$ python -q
>>> import numpy as np
>>> np.set_printoptions(precision=2, suppress=True, linewidth=160, floatmode="fixed")
>>> arr = np.loadtxt("case4.csv", delimiter=",")
>>> arr
array([[110.00, 110.00, 110.00,  87.00, 117.00,  64.00,  81.00,  53.00, 109.00,  75.00],
       [110.00, 115.00, 119.00,  88.00, 119.00,  80.00,  77.00,  55.00, 104.00,  70.00],
       [110.00, 119.00, 145.00,  75.00, 134.00,  96.00,  60.00,  48.00, 101.00,  71.00],
       [ 87.00,  88.00,  75.00,  94.00,  90.00,  52.00,  74.00,  55.00,  96.00,  41.00],
       [117.00, 119.00, 134.00,  90.00, 138.00,  77.00,  75.00,  54.00, 120.00,  75.00],
       [ 64.00,  80.00,  96.00,  52.00,  77.00,  89.00,  32.00,  36.00,  48.00,  28.00],
       [ 81.00,  77.00,  60.00,  74.00,  75.00,  32.00,  73.00,  44.00,  84.00,  55.00],
       [ 53.00,  55.00,  48.00,  55.00,  54.00,  36.00,  44.00,  33.00,  55.00,  26.00],
       [109.00, 104.00, 101.00,  96.00, 120.00,  48.00,  84.00,  55.00, 122.00,  69.00],
       [ 75.00,  70.00,  71.00,  41.00,  75.00,  28.00,  55.00,  26.00,  69.00,  70.00]])
>>> left, sigma, vt = np.linalg.svd(arr)
>>> vecs = vt[:(sigma > 1e-8).sum()]
>>> rng = np.random.default_rng(58)
>>> vec = arr[5] + 5 * arr[4] + rng.integers(2) * np.eye(10)[4]
>>> vec
array([649.00, 675.00, 766.00, 502.00, 768.00, 474.00, 407.00, 306.00, 648.00, 403.00])
>>> round(np.linalg.norm(vec - vecs.T @ vecs @ vec), 2)
np.float64(0.77)
>>> np.diag(vecs.T @ vecs)
array([0.18, 0.21, 0.45, 0.46, 0.41, 0.65, 0.40, 0.15, 0.45, 0.64])
>>> rank = np.linalg.matrix_rank(arr)
>>> rank
np.int64(4)
>>> null = np.linalg.svd(arr)[2][rank:].T
>>> null.shape
(10, 6)
>>> [int(np.linalg.matrix_rank(arr[:, :j + 1])) for j in range(10)]
[1, 2, 3, 4, 4, 4, 4, 4, 4, 4]
>>> left, sigma, vt = np.linalg.svd(arr)
>>> sigma.round(2) + 0
array([820.12,  92.81,  52.89,  23.19,   0.00,   0.00,   0.00,   0.00,   0.00,   0.00])
>>> np.argmax(sigma[:-1] / (sigma[1:] + 1e-6)) + 1
np.int64(4)
>>> other = left[:, :4] @ np.diag(sigma[:4]) @ vt[:4]
>>> np.linalg.matrix_rank(arr, rtol=0.05)
np.int64(3)
>>> round(float(np.linalg.norm(arr - other, 2)), 2), round(float(sigma[4]), 2)
(0.0, 0.0)
>>> round(float(np.abs(arr - other).max()), 2)
0.0
>>> X = np.loadtxt("layer3.csv", delimiter=",")
>>> X
array([[ 0.60,  0.80,  1.60,  0.10,  0.10,  1.00,  2.50,  0.10, -0.70, -0.90, -0.87,  1.10, -0.30, -0.40],
       [-0.30,  0.40,  0.30,  0.40,  0.00,  0.90,  1.30,  0.30,  0.00, -0.60,  1.49,  2.30,  0.60,  0.80],
       [ 0.50, -0.50, -0.20, -1.70,  0.80,  0.70, -0.10, -0.70,  0.70,  1.80,  2.26, -1.10, -1.40,  1.20],
       [ 1.00,  1.70, -0.70,  1.10,  2.10,  1.20, -0.60, -0.60,  0.60,  0.00, -0.73,  0.70, -0.20, -0.20],
       [ 0.00, -0.10, -0.90,  0.70,  0.30,  0.60,  0.10,  0.40,  0.00, -2.50,  2.92, -0.30, -1.60,  1.50],
       [-0.10,  0.10,  0.60,  0.90,  1.20,  1.40,  1.60, -0.60,  0.40, -1.20, -0.13,  0.00,  0.80, -0.10],
       [-0.50,  1.20,  0.80,  1.20, -1.20, -0.70,  0.90,  0.00,  0.10,  0.70,  1.83,  0.20, -1.10,  0.90],
       [-1.40, -0.60, -0.90, -1.00,  0.00,  0.20,  0.90,  1.80,  0.40, -0.30, -1.62, -0.10, -0.20, -0.90],
       [ 0.50, -0.30, -0.30,  0.20, -0.40, -0.70,  0.30,  1.00, -0.90,  0.50, -2.39,  1.40,  0.00, -1.20],
       [ 0.10, -0.30,  0.30,  0.80, -1.70, -0.20, -0.40, -1.00, -0.70, -0.50,  0.59, -0.70, -0.40,  0.40],
       [ 0.40, -0.50, -0.10, -1.30,  0.60,  0.70,  1.00, -0.20, -1.20,  0.30,  0.20, -0.70,  1.50,  0.30],
       [ 0.60, -0.90, -0.10, -1.30, -0.70, -0.70,  0.60,  2.10,  1.80,  0.40,  0.07, -1.00, -0.20,  0.00],
       [-0.10,  2.70, -0.40,  1.40,  0.10,  0.20, -1.60, -0.60,  2.80,  0.90, -2.18,  2.00, -0.50, -0.90],
       [ 0.00,  1.00,  0.40,  0.80,  0.90,  0.50, -0.60,  0.50, -0.80, -1.00, -0.13,  0.00,  2.10, -0.20],
       [-0.20, -0.10, -2.50, -0.60,  1.70,  0.00, -0.80, -1.30,  1.00,  0.60,  2.20,  0.90,  1.30,  1.10],
       [ 2.60, -0.70,  2.20,  1.10, -1.10,  0.00, -0.80, -2.50, -0.40,  0.70, -3.07, -0.60, -1.00, -1.30],
       [ 0.80,  0.60,  0.80,  0.30,  0.10, -0.50, -0.30, -0.40, -0.80,  0.60,  2.34, -0.70, -0.50,  1.20],
       [-0.20,  1.00, -0.30, -0.30,  2.90, -1.20,  0.10, -0.10, -0.50,  0.90, -0.79,  0.20,  0.60, -0.30],
       [-1.00, -1.60,  0.30, -0.10, -0.50, -0.90,  0.30,  0.80, -0.70,  1.10,  3.47,  0.20, -0.40,  1.70],
       [ 0.70,  1.00,  1.00,  0.50,  1.20,  0.00, -0.40, -1.20,  0.10, -1.80,  1.41, -0.80,  0.70,  0.60],
       [-1.40, -0.30, -2.20,  0.70,  0.20, -0.30, -0.80,  0.70, -0.20,  0.10, -3.93,  0.80, -0.70, -2.20],
       [-0.70, -0.20,  1.70, -0.70,  0.80, -0.40, -1.20,  2.10, -0.50,  0.50,  1.34,  0.50, -1.90,  0.70],
       [-0.70,  1.40,  2.70, -0.40,  1.40,  0.40,  1.50, -0.60,  0.10,  0.10,  0.98, -1.60,  0.70,  0.20],
       [ 1.30, -0.30,  0.90,  0.10,  0.90, -0.10, -0.30,  0.70,  2.40, -1.40, -0.91,  0.90,  0.70, -0.10],
       [-0.40, -0.20, -0.10,  0.50, -1.10,  0.20, -0.50,  0.80, -0.80, -0.40,  1.19, -0.20,  1.10,  0.80],
       [-0.60, -0.60, -0.70, -0.20,  2.40,  0.60, -1.00, -1.60, -1.40,  0.20,  0.76, -0.80,  0.00,  0.30],
       [ 0.70, -0.70,  0.30,  1.10,  1.60,  0.20,  1.50,  0.10, -1.10,  0.90,  1.82,  0.00,  0.90,  1.00],
       [ 0.30, -0.40, -0.20,  1.50,  0.00,  0.50, -0.20,  1.20,  0.60,  0.20, -0.79,  0.50,  0.10, -0.20],
       [ 0.80,  0.10,  0.00,  1.60,  0.20, -1.10,  1.30,  0.50,  1.00,  0.40, -0.59,  0.50, -1.10, -0.20],
       [ 0.40, -1.30,  0.10, -1.40,  0.20,  1.00, -0.60,  1.30,  0.40,  1.10,  1.00, -1.20, -2.00,  0.50],
       [-0.40,  0.20,  0.10,  0.10,  1.50, -0.70, -1.70, -0.90,  0.20,  1.20,  2.91, -0.10,  1.00,  1.50]])
>>> W2 = X[[24, 3]].astype(float)
>>> for _ in range(4):
...     labels = np.linalg.norm(X[:, None] - W2, axis=-1).argmin(axis=1)
...     W2 = np.array([X[labels == j].mean(axis=0) for j in range(2)])
... 
>>> labels
array([1, 0, 0, 1, 0, 1, 0, 1, 1, 0, 0, 0, 1, 1, 0, 1, 0, 1, 0, 0, 1, 0, 0, 1, 0, 0, 0, 1, 1, 0, 0])
>>> np.abs(W2[1] - W2[0]).argmax()
np.int64(10)
>>> W2[1] - W2[0]
array([ 0.33,  0.49, -0.16,  0.75,  0.14,  0.06,  0.13,  0.16,  0.52, -0.29, -2.99,  0.85,  0.12, -1.45])
>>> O, vecs = np.linalg.qr(X[:, :1])[0], np.linalg.qr(X[:, 1:])[0]
>>> sigma = np.linalg.svd(O.T @ vecs, compute_uv=False)
>>> np.round(np.linalg.norm(O @ O.T - vecs @ vecs.T, 2), 2)
np.float64(1.0)
>>> sigma
array([0.80])
>>> r0, r1 = X[2], X[11]
>>> round(r0 @ r1, 2)
np.float64(3.92)
>>> p = (r0 @ r1) / (r0 @ r0) * r0
>>> round((r1 - p) @ r0, 2)
np.float64(-0.0)
>>> np.linalg.matrix_rank(np.outer(r0, r1))
np.int64(1)
>>> M = np.maximum(np.array([[-1, 3],
...     [-1, 4],
...     [-2, -4],
...     [0, 3],
...     [-2, 1],
...     [-4, 1],
...     [-2, 4],
...     [-3, 0],
...     [-3, 0],
...     [1, 0],
...     [5, 5],
...     [-5, 0],
...     [0, -1],
...     [5, 5],
...     [-1, 1],
...     [1, -1],
...     [2, 3],
...     [5, 2],
...     [-2, -3],
...     [-3, -4],
...     [2, 3],
...     [-3, 0],
...     [-3, 4],
...     [5, -3],
...     [2, 5],
...     [0, -1],
...     [1, -2],
...     [2, 1],
...     [3, 4],
...     [1, -2],
...     [-4, -1],
...     [-4, -2],
...     [-3, -5],
...     [1, -2],
...     [1, -4],
...     [4, -1],
...     [2, 4],
...     [-3, 3],
...     [-2, -5],
...     [-4, 0],
...     [1, 2],
...     [1, 0],
...     [0, 3]]) @ np.array([[8, 6, 0], [3, 5, 6]]) + np.array([0, 2, -1]), 0)
>>> M
array([[ 1, 11, 17],
       [ 4, 16, 23],
       [ 0,  0,  0],
       [ 9, 17, 17],
       [ 0,  0,  5],
       [ 0,  0,  5],
       [ 0, 10, 23],
       [ 0,  0,  0],
       [ 0,  0,  0],
       [ 8,  8,  0],
       [55, 57, 29],
       [ 0,  0,  0],
       [ 0,  0,  0],
       [55, 57, 29],
       [ 0,  1,  5],
       [ 5,  3,  0],
       [25, 29, 17],
       [46, 42, 11],
       [ 0,  0,  0],
       [ 0,  0,  0],
       [25, 29, 17],
       [ 0,  0,  0],
       [ 0,  4, 23],
       [31, 17,  0],
       [31, 39, 29],
       [ 0,  0,  0],
       [ 2,  0,  0],
       [19, 19,  5],
       [36, 40, 23],
       [ 2,  0,  0],
       [ 0,  0,  0],
       [ 0,  0,  0],
       [ 0,  0,  0],
       [ 2,  0,  0],
       [ 0,  0,  0],
       [29, 21,  0],
       [28, 34, 23],
       [ 0,  0, 17],
       [ 0,  0,  0],
       [ 0,  0,  0],
       [14, 18, 11],
       [ 8,  8,  0],
       [ 9, 17, 17]])
>>> # row 5 repeats row 4
>>> vec = np.array([0, -2, -3])
>>> target = M @ vec
>>> np.round(np.linalg.solve(M.T @ M, M.T @ target), 2) + 0
array([ 0.00, -2.00, -3.00])
>>> np.round(np.linalg.lstsq(M, target)[0], 2) + 0
array([ 0.00, -2.00, -3.00])
>>> target
array([ -73, -101,    0,  -85,  -15,  -15,  -89,    0,    0,  -16, -201,    0,    0, -201,  -17,   -6, -109, -117,    0,    0, -109,    0,  -77,  -34, -165,
          0,    0,  -53, -149,    0,    0,    0,    0,    0,    0,  -42, -137,  -51,    0,    0,  -69,  -16,  -85])
>>> target = target + 0.1 * rng.normal(size=43)
>>> target
array([ -72.99, -101.21,   -0.14,  -85.08,  -15.02,  -14.93,  -88.99,   -0.04,   -0.03,  -16.02, -201.03,   -0.08,   -0.07, -201.01,  -17.03,   -6.10, -108.98,
       -116.97,   -0.06,   -0.04, -108.99,    0.12,  -77.14,  -34.03, -164.78,   -0.06,   -0.14,  -52.96, -149.01,    0.08,    0.01,   -0.03,    0.07,   -0.06,
         -0.08,  -42.16, -136.91,  -51.16,   -0.01,    0.15,  -68.98,  -16.07,  -84.85])
>>> b, *_ = np.linalg.lstsq(M, target)
>>> round(float(np.linalg.norm(target - M @ b)), 2)
0.55
